$ ipython --no-banner

In [1]: import numpy as np

In [2]: import numpy.linalg as la

In [3]: np.set_printoptions(precision=3, suppress=True, linewidth=200)

In [4]: mat = np.loadtxt("a.csv", delimiter=",")

In [5]: print(mat)
[[-0.223  0.032  0.122  0.313  0.396 -0.142 -0.047  0.349  0.331  0.562  0.331]
 [ 0.223 -0.307  0.339 -0.629  0.049 -0.08   0.474  0.177  0.06   0.268 -0.076]
 [ 0.045 -0.543 -0.363  0.147 -0.41   0.371  0.078  0.134  0.458  0.027  0.095]
 [-0.447 -0.149  0.067 -0.168 -0.405 -0.386 -0.393  0.419 -0.069  0.027 -0.311]
 [-0.179  0.404  0.149  0.118 -0.391 -0.288  0.408 -0.303  0.505  0.015 -0.136]
 [ 0.357  0.259 -0.241 -0.224  0.265 -0.174 -0.177  0.377  0.498 -0.402 -0.113]
 [-0.179 -0.267  0.452  0.404  0.265  0.136  0.247  0.205  0.052 -0.469 -0.339]
 [-0.67   0.067 -0.175 -0.447  0.311  0.372  0.005 -0.187  0.193 -0.08  -0.042]
 [-0.179 -0.328 -0.059 -0.07   0.056 -0.506  0.123 -0.142 -0.018 -0.422  0.616]
 [-0.134  0.41  -0.044 -0.029 -0.262  0.267  0.367  0.561 -0.267 -0.165  0.351]
 [ 0.089  0.072  0.643 -0.154 -0.215  0.298 -0.452 -0.086  0.238 -0.132  0.359]]

In [6]: print(np.round(mat @ mat.T, 3) + 0)
[[1. 0. 0. 0. 0. 0. 0. 0. 0. 0. 0.]
 [0. 1. 0. 0. 0. 0. 0. 0. 0. 0. 0.]
 [0. 0. 1. 0. 0. 0. 0. 0. 0. 0. 0.]
 [0. 0. 0. 1. 0. 0. 0. 0. 0. 0. 0.]
 [0. 0. 0. 0. 1. 0. 0. 0. 0. 0. 0.]
 [0. 0. 0. 0. 0. 1. 0. 0. 0. 0. 0.]
 [0. 0. 0. 0. 0. 0. 1. 0. 0. 0. 0.]
 [0. 0. 0. 0. 0. 0. 0. 1. 0. 0. 0.]
 [0. 0. 0. 0. 0. 0. 0. 0. 1. 0. 0.]
 [0. 0. 0. 0. 0. 0. 0. 0. 0. 1. 0.]
 [0. 0. 0. 0. 0. 0. 0. 0. 0. 0. 1.]]

In [7]: print(np.round(mat.T @ mat, 3) + 0)
[[1. 0. 0. 0. 0. 0. 0. 0. 0. 0. 0.]
 [0. 1. 0. 0. 0. 0. 0. 0. 0. 0. 0.]
 [0. 0. 1. 0. 0. 0. 0. 0. 0. 0. 0.]
 [0. 0. 0. 1. 0. 0. 0. 0. 0. 0. 0.]
 [0. 0. 0. 0. 1. 0. 0. 0. 0. 0. 0.]
 [0. 0. 0. 0. 0. 1. 0. 0. 0. 0. 0.]
 [0. 0. 0. 0. 0. 0. 1. 0. 0. 0. 0.]
 [0. 0. 0. 0. 0. 0. 0. 1. 0. 0. 0.]
 [0. 0. 0. 0. 0. 0. 0. 0. 1. 0. 0.]
 [0. 0. 0. 0. 0. 0. 0. 0. 0. 1. 0.]
 [0. 0. 0. 0. 0. 0. 0. 0. 0. 0. 1.]]

In [8]: print(round(mat[:, 2] @ mat[:, 9], 3))
-0.0

In [9]: print(np.round(np.trace(mat), 3))
-1.39

In [10]: la.determinant(mat)
---------------------------------------------------------------------------
AttributeError                            Traceback (most recent call last)
Cell In[10], line 1
----> 1 la.determinant(mat)

AttributeError: module 'numpy.linalg' has no attribute 'determinant'

In [11]: u, g = mat[0], mat[2]

In [12]: print(round(float(u @ g), 3))
0.0

In [13]: p = (u @ g) / (u @ u) * u

In [14]: print(la.matrix_rank(np.outer(u, g)))
1

In [15]: print(round(float((g - p) @ u), 3))
0.0

In [16]: arr = np.load("w.npy")

In [17]: print(arr)
[[176  31 -83  87 113 -18  58  75]
 [ 31 129   9  21  19  72  60 -21]
 [-83   9  83  28  -2  45  34   3]
 [ 87  21  28 216  98  90 156 193]
 [113  19  -2  98 260  27 130 142]
 [-18  72  45  90  27 177 126 158]
 [ 58  60  34 156 130 126 209 171]
 [ 75 -21   3 193 142 158 171 348]]

In [18]: rng = np.random.default_rng(721349)

In [19]: lab = rng.permutation(11)

In [20]: print(lab)
[ 1  4  7  6 10  8  0  3  5  2  9]

In [21]: out = mat[lab][:, lab]

In [22]: print(np.round(np.trace(out), 3))
-1.39

In [23]: print(np.sort(np.abs(la.eigvals(out))))
[1. 1. 1. 1. 1. 1. 1. 1. 1. 1. 1.]

In [24]: print(np.round(la.det(arr), 3))
-1.184

In [25]: print((arr + arr.T) / 2)
[[176.  31. -83.  87. 113. -18.  58.  75.]
 [ 31. 129.   9.  21.  19.  72.  60. -21.]
 [-83.   9.  83.  28.  -2.  45.  34.   3.]
 [ 87.  21.  28. 216.  98.  90. 156. 193.]
 [113.  19.  -2.  98. 260.  27. 130. 142.]
 [-18.  72.  45.  90.  27. 177. 126. 158.]
 [ 58.  60.  34. 156. 130. 126. 209. 171.]
 [ 75. -21.   3. 193. 142. 158. 171. 348.]]

In [26]: print(np.allclose(arr @ arr.T, arr.T @ arr))
True

In [27]: print(np.unique(arr.round(6), axis=0).shape)
(8, 8)

In [28]: print(round(np.trace(la.pinv(arr) @ arr), 3))
7.0

In [29]: print(np.allclose(arr[:-1].T @ la.lstsq(arr[:-1].T, arr[-1])[0], arr[-1]))
True

In [30]: print(arr @ la.pinv(arr) @ arr)
[[176.  31. -83.  87. 113. -18.  58.  75.]
 [ 31. 129.   9.  21.  19.  72.  60. -21.]
 [-83.   9.  83.  28.  -2.  45.  34.   3.]
 [ 87.  21.  28. 216.  98.  90. 156. 193.]
 [113.  19.  -2.  98. 260.  27. 130. 142.]
 [-18.  72.  45.  90.  27. 177. 126. 158.]
 [ 58.  60.  34. 156. 130. 126. 209. 171.]
 [ 75. -21.   3. 193. 142. 158. 171. 348.]]

In [31]: u = np.array([3, 1, 1, 1, 1, 0, 3, 1, 3, 0, 3])

In [32]: out = mat + np.outer(u, np.eye(11)[2])

In [33]: print(np.round(la.det(out) / la.det(mat), 3), round(float(1 + la.solve(mat, u)[2]), 3))
4.492 4.492

In [34]: print(la.matrix_rank(out - mat))
1
